$ ipython --no-banner

In [1]: import numpy as np

In [2]: import numpy.linalg as la

In [3]: np.set_printoptions(precision=1, suppress=True, linewidth=200)

In [4]: K = np.loadtxt("arr.csv", delimiter=",")

In [5]: print(K.round(1) + 0)
[[-1.3 -0.4 -0.4 -0.8  0.  -0.7  0.8  0.8  1.3 -0.5 -1.6]
 [-1.4 -0.8 -0.3 -0.4 -0.7 -0.4  0.3  0.9  1.2 -0.7 -1.6]
 [ 1.3  0.6  0.4  0.6  0.3  0.6 -0.6 -0.9 -1.3  0.6  1.6]
 [-0.4  0.8 -0.4 -1.3  1.6 -0.8  1.3  0.1  0.8  0.2 -0.9]
 [-1.3 -0.4 -0.4 -0.8  0.  -0.7  0.8  0.8  1.3 -0.5 -1.6]
 [-1.3 -1.1 -0.2  0.  -1.2 -0.2  0.   0.9  1.1 -0.8 -1.4]
 [-1.3 -0.4 -0.4 -0.8  0.  -0.7  0.8  0.8  1.3 -0.5 -1.6]
 [ 0.5  1.3 -0.2 -1.   2.  -0.5  1.  -0.5 -0.1  0.7  0.3]
 [-0.4  0.8 -0.4 -1.3  1.6 -0.8  1.3  0.1  0.8  0.2 -0.9]
 [-1.  -1.3  0.   0.6 -1.8  0.2 -0.7  0.7  0.6 -0.8 -0.8]
 [ 0.4 -0.8  0.4  1.3 -1.6  0.8 -1.3 -0.1 -0.8 -0.3  0.8]
 [ 0.8  1.3 -0.1 -0.8  1.9 -0.3  0.8 -0.7 -0.4  0.8  0.6]
 [-1.1 -1.3 -0.1  0.4 -1.6  0.1 -0.5  0.8  0.7 -0.8 -1. ]
 [ 0.5  1.3 -0.2 -1.   2.  -0.5  1.1 -0.4  0.   0.7  0.2]
 [ 1.3  1.   0.3  0.2  1.   0.3 -0.1 -0.9 -1.1  0.8  1.5]
 [ 1.1  0.   0.4  1.1 -0.6  0.8 -1.1 -0.6 -1.2  0.3  1.5]
 [ 1.1  0.1  0.4  1.  -0.5  0.8 -1.  -0.7 -1.3  0.3  1.6]
 [-1.2 -0.2 -0.4 -1.   0.4 -0.8  1.   0.7  1.3 -0.4 -1.6]
 [ 0.6 -0.6  0.4  1.3 -1.4  0.9 -1.3 -0.3 -0.9 -0.1  1.1]
 [ 1.   1.3  0.  -0.6  1.8 -0.2  0.6 -0.8 -0.6  0.8  0.9]
 [-1.1  0.  -0.4 -1.1  0.6 -0.8  1.1  0.6  1.3 -0.3 -1.5]
 [ 1.1  1.3  0.1 -0.5  1.7 -0.1  0.5 -0.8 -0.7  0.8  1. ]
 [ 1.2  0.2  0.4  0.9 -0.3  0.7 -0.9 -0.7 -1.3  0.4  1.6]
 [-0.1  1.  -0.3 -1.3  1.8 -0.8  1.3  0.   0.6  0.4 -0.6]
 [-0.4  0.8 -0.4 -1.3  1.6 -0.8  1.3  0.1  0.8  0.2 -0.9]
 [-1.3 -0.5 -0.4 -0.7 -0.1 -0.6  0.7  0.8  1.3 -0.5 -1.7]
 [ 1.3  1.2  0.2 -0.1  1.3  0.1  0.1 -0.9 -1.   0.8  1.3]
 [ 0.8  1.3  0.  -0.7  1.9 -0.3  0.8 -0.7 -0.4  0.8  0.7]
 [ 0.7 -0.5  0.4  1.3 -1.3  0.9 -1.3 -0.3 -1.  -0.1  1.2]
 [ 1.4  0.8  0.3  0.4  0.7  0.4 -0.4 -0.9 -1.2  0.7  1.6]
 [ 0.9  1.3  0.  -0.6  1.8 -0.3  0.7 -0.7 -0.5  0.8  0.8]
 [-0.2  0.9 -0.4 -1.3  1.8 -0.8  1.3  0.   0.6  0.4 -0.6]
 [ 0.7  1.3 -0.1 -0.8  1.9 -0.4  0.9 -0.6 -0.3  0.8  0.5]
 [-0.5  0.7 -0.4 -1.3  1.5 -0.8  1.3  0.2  0.8  0.2 -0.9]
 [-1.   0.1 -0.4 -1.1  0.8 -0.8  1.1  0.6  1.2 -0.2 -1.5]
 [ 1.4  0.9  0.3  0.3  0.8  0.4 -0.3 -0.9 -1.2  0.7  1.6]
 [-0.2 -1.2  0.3  1.2 -1.9  0.7 -1.2  0.3 -0.2 -0.6  0.2]
 [ 1.3  1.1  0.2  0.   1.2  0.2  0.  -0.9 -1.1  0.8  1.4]
 [-0.4 -1.3  0.2  1.1 -2.   0.6 -1.1  0.4 -0.1 -0.6 -0.1]
 [ 0.1 -1.   0.3  1.2 -1.8  0.8 -1.3  0.1 -0.5 -0.4  0.5]
 [ 0.3  1.2 -0.2 -1.1  2.  -0.6  1.2 -0.3  0.1  0.6 -0.1]
 [-0.4  0.8 -0.4 -1.3  1.6 -0.8  1.3  0.1  0.8  0.3 -0.8]
 [-1.1 -1.3 -0.1  0.4 -1.7  0.1 -0.5  0.8  0.7 -0.8 -1. ]
 [-0.3  0.8 -0.4 -1.3  1.6 -0.8  1.3  0.1  0.7  0.3 -0.8]
 [-0.6 -1.3  0.1  0.9 -2.   0.5 -1.   0.5  0.2 -0.7 -0.4]
 [-1.4 -0.9 -0.3 -0.3 -0.8 -0.4  0.3  0.9  1.2 -0.7 -1.6]
 [ 0.3  1.2 -0.2 -1.1  2.  -0.6  1.2 -0.3  0.2  0.6 -0.1]]

In [6]: U, s, Vt = la.svd(K)

In [7]: print(s.round(1) + 0)
[14.9 14.1  0.   0.   0.   0.   0.   0.   0.   0.   0. ]

In [8]: print(np.argmax(s[:-1] / (s[1:] + 1e-6)) + 1)
2

In [9]: Y = U[:, :2] @ np.diag(s[:2]) @ Vt[:2]

In [10]: print(np.round(la.norm(K - Y) / la.norm(K), 1))
0.0

In [11]: print(round(la.norm(K - Y, 2), 1), np.round(s[2], 1))
0.0 0.0

In [12]: idx = K[:, 6] > np.median(K[:, 6])

In [13]: f = K[idx].mean(axis=0) - K[~idx].mean(axis=0)

In [14]: print(f)
[-0.5  0.9 -0.5 -1.5  1.8 -1.   1.6  0.2  1.   0.2 -1.1]

In [15]: print(idx.astype(int))
[1 0 0 1 1 0 1 1 1 0 0 1 0 1 0 0 0 1 0 0 1 0 0 1 1 1 0 1 0 0 1 1 1 1 1 0 0 0 0 0 1 1 0 1 0 0 1]

In [16]: print(np.round((((K - K.mean(axis=0)) @ f > 0) == idx).mean(), 1))
0.9

In [17]: cen = K - K.mean(axis=0)

In [18]: vecs = la.svd(cen)[2][:2]

In [19]: Y = cen - cen @ vecs.T @ vecs

In [20]: print((cen @ vecs.T).std(axis=0))
[2.1 2.1]

In [21]: print(round(la.norm(Y) / la.norm(cen), 1))
0.0

In [22]: print(np.round(np.diag(vecs.T @ vecs), 1) + 0)
[0.2 0.2 0.  0.2 0.4 0.1 0.2 0.1 0.2 0.1 0.3]

In [23]: W2 = K[[24, 30]].astype(float)

In [24]: for _ in range(6):
    ...:     idx = la.norm(K[:, None] - W2, axis=-1).argmin(axis=1)
    ...:     W2 = np.array([K[idx == j].mean(axis=0) for j in range(2)])
    ...: 

In [25]: print(idx)
[0 0 1 0 0 0 0 1 0 0 1 1 0 1 1 1 1 0 1 1 0 1 1 0 0 0 1 1 1 1 1 0 1 0 0 1 1 1 0 1 1 0 0 0 0 0 0]

In [26]: print(W2[1] - W2[0])
[ 1.6  0.7  0.5  0.8  0.3  0.7 -0.7 -1.1 -1.6  0.7  2. ]

In [27]: print(np.bincount(idx))
[24 23]

In [28]: feats = np.loadtxt("a.csv", delimiter=",")

In [29]: print(feats)
[[ 5.  5.  5.  5.  5.  5.  5.  5.  5.  5.]
 [ 5. 10. 10. 10. 10. 10. 10. 10. 10. 10.]
 [ 5. 10. 15. 15. 15. 15. 15. 15. 15. 15.]
 [ 5. 10. 15. 20. 20. 20. 20. 20. 20. 20.]
 [ 5. 10. 15. 20. 25. 25. 25. 25. 25. 25.]
 [ 5. 10. 15. 20. 25. 30. 30. 30. 30. 30.]
 [ 5. 10. 15. 20. 25. 30. 35. 35. 35. 35.]
 [ 5. 10. 15. 20. 25. 30. 35. 40. 40. 40.]
 [ 5. 10. 15. 20. 25. 30. 35. 40. 45. 45.]
 [ 5. 10. 15. 20. 25. 30. 35. 40. 45. 50.]]

In [30]: # symmetric

In [31]: vec = np.array([-3, 2, 2, -1, 0, -3, -2, -2, 3, -1])

In [32]: h = np.maximum(feats @ vec, 0)

In [33]: print(h)
[0. 0. 0. 0. 0. 0. 0. 0. 0. 0.]

In [34]: print(np.tanh(feats @ vec))
[-1. -1. -1. -1. -1. -1. -1. -1. -1. -1.]

In [35]: print(np.flatnonzero(h > 1e-9))
[]

In [36]: print(np.maximum(feats @ (3 * vec), 0))
[0. 0. 0. 0. 0. 0. 0. 0. 0. 0.]

In [37]: print(round(np.abs(la.eigvals(feats)).max(), 1))
223.8

In [38]: print(np.allclose(feats, feats.T))
True

In [39]: print((feats + feats.T) / 2)
[[ 5.  5.  5.  5.  5.  5.  5.  5.  5.  5.]
 [ 5. 10. 10. 10. 10. 10. 10. 10. 10. 10.]
 [ 5. 10. 15. 15. 15. 15. 15. 15. 15. 15.]
 [ 5. 10. 15. 20. 20. 20. 20. 20. 20. 20.]
 [ 5. 10. 15. 20. 25. 25. 25. 25. 25. 25.]
 [ 5. 10. 15. 20. 25. 30. 30. 30. 30. 30.]
 [ 5. 10. 15. 20. 25. 30. 35. 35. 35. 35.]
 [ 5. 10. 15. 20. 25. 30. 35. 40. 40. 40.]
 [ 5. 10. 15. 20. 25. 30. 35. 40. 45. 45.]
 [ 5. 10. 15. 20. 25. 30. 35. 40. 45. 50.]]

In [40]: print(np.sort(np.abs(la.eigvals(feats))))
[  1.3   1.4   1.5   1.8   2.3   3.2   5.    9.4  25.2 223.8]

In [41]: Lm = la.cholesky(feats)

In [42]: print(np.diag(Lm) ** 2)
[5. 5. 5. 5. 5. 5. 5. 5. 5. 5.]

In [43]: print(Lm @ Lm.T)
[[ 5.  5.  5.  5.  5.  5.  5.  5.  5.  5.]
 [ 5. 10. 10. 10. 10. 10. 10. 10. 10. 10.]
 [ 5. 10. 15. 15. 15. 15. 15. 15. 15. 15.]
 [ 5. 10. 15. 20. 20. 20. 20. 20. 20. 20.]
 [ 5. 10. 15. 20. 25. 25. 25. 25. 25. 25.]
 [ 5. 10. 15. 20. 25. 30. 30. 30. 30. 30.]
 [ 5. 10. 15. 20. 25. 30. 35. 35. 35. 35.]
 [ 5. 10. 15. 20. 25. 30. 35. 40. 40. 40.]
 [ 5. 10. 15. 20. 25. 30. 35. 40. 45. 45.]
 [ 5. 10. 15. 20. 25. 30. 35. 40. 45. 50.]]

In [44]: Y = la.inv(feats)

In [45]: print(round(la.cond(feats), 1))
175.1

In [46]: print(np.round(feats @ Y, 1) + 0)
[[1. 0. 0. 0. 0. 0. 0. 0. 0. 0.]
 [0. 1. 0. 0. 0. 0. 0. 0. 0. 0.]
 [0. 0. 1. 0. 0. 0. 0. 0. 0. 0.]
 [0. 0. 0. 1. 0. 0. 0. 0. 0. 0.]
 [0. 0. 0. 0. 1. 0. 0. 0. 0. 0.]
 [0. 0. 0. 0. 0. 1. 0. 0. 0. 0.]
 [0. 0. 0. 0. 0. 0. 1. 0. 0. 0.]
 [0. 0. 0. 0. 0. 0. 0. 1. 0. 0.]
 [0. 0. 0. 0. 0. 0. 0. 0. 1. 0.]
 [0. 0. 0. 0. 0. 0. 0. 0. 0. 1.]]

In [47]: print(np.round(la.slogdet(feats)[0], 1))
1.0

In [48]: print(Y.round(1) + 0)
[[ 0.4 -0.2  0.   0.   0.   0.   0.   0.   0.   0. ]
 [-0.2  0.4 -0.2  0.   0.   0.   0.   0.   0.   0. ]
 [ 0.  -0.2  0.4 -0.2  0.   0.   0.   0.   0.   0. ]
 [ 0.   0.  -0.2  0.4 -0.2  0.   0.   0.   0.   0. ]
 [ 0.   0.   0.  -0.2  0.4 -0.2  0.   0.   0.   0. ]
 [ 0.   0.   0.   0.  -0.2  0.4 -0.2  0.   0.   0. ]
 [ 0.   0.   0.   0.   0.  -0.2  0.4 -0.2  0.   0. ]
 [ 0.   0.   0.   0.   0.   0.  -0.2  0.4 -0.2  0. ]
 [ 0.   0.   0.   0.   0.   0.   0.  -0.2  0.4 -0.2]
 [ 0.   0.   0.   0.   0.   0.   0.   0.  -0.2  0.2]]
